% python3 -q
>>> import numpy as np
>>> import numpy.linalg as la
>>> np.set_printoptions(precision=1, suppress=True, linewidth=100)
>>> rd = lambda a: np.round(a, 1) + 0
>>> K = np.load("block17.npy")
>>> K
array([[0.5, 0. , 0.5, 0. ],
       [0. , 1. , 0. , 0. ],
       [0. , 0. , 1. , 0. ],
       [0. , 0. , 0. , 1. ]])
>>> # splits into 3 blocks
>>> Q, Rm = la.qr(K)
>>> np.trace(Q @ Q.T)
np.float64(4.0)
>>> Q @ Rm
array([[0.5, 0. , 0.5, 0. ],
       [0. , 1. , 0. , 0. ],
       [0. , 0. , 1. , 0. ],
       [0. , 0. , 0. , 1. ]])
>>> np.allclose(Rm.T @ Rm, K.T @ K)
True
>>> rng = np.random.default_rng(542535)
>>> lab = rng.permutation(4)
>>> out = K[:, lab] * rng.choice([-1, 1], 4)
>>> out
array([[-0.5,  0.5,  0. , -0. ],
       [-0. ,  0. ,  1. , -0. ],
       [-1. ,  0. ,  0. , -0. ],
       [-0. ,  0. ,  0. , -1. ]])
>>> left, _, Vh = la.svd(K.T @ out)
>>> rd(la.lstsq(K, out)[0])
array([[ 0.,  1.,  0.,  0.],
       [ 0.,  0.,  1.,  0.],
       [-1.,  0.,  0.,  0.],
       [ 0.,  0.,  0., -1.]])
>>> lab
array([2, 0, 1, 3])
>>> out = np.array([[-1, 0], [3, 1], [2, 1], [1, -1]])
>>> np.einsum("ij,ij->i", K, K)
array([0.5, 1. , 1. , 1. ])
>>> K @ out
array([[ 0.5,  0.5],
       [ 3. ,  1. ],
       [ 2. ,  1. ],
       [ 1. , -1. ]])
>>> E = np.array([[1, -2, 4, -8], [1, -1, 1, -1], [1, 0, 0, 0], [1, 1, 1, 1]])
>>> lab = rng.permutation(4)
>>> out = E[:, lab] * rng.choice([-1, 1], 4)
>>> out
array([[ 1,  2, -4, -8],
       [ 1,  1, -1, -1],
       [ 1,  0,  0,  0],
       [ 1, -1, -1,  1]])
>>> left, _, Vh = la.svd(E.T @ out)
>>> rd(left @ Vh)
array([[ 1.,  0.,  0.,  0.],
       [ 0., -1.,  0.,  0.],
       [ 0.,  0., -1.,  0.],
       [ 0.,  0.,  0.,  1.]])
>>> lab
array([0, 1, 2, 3])
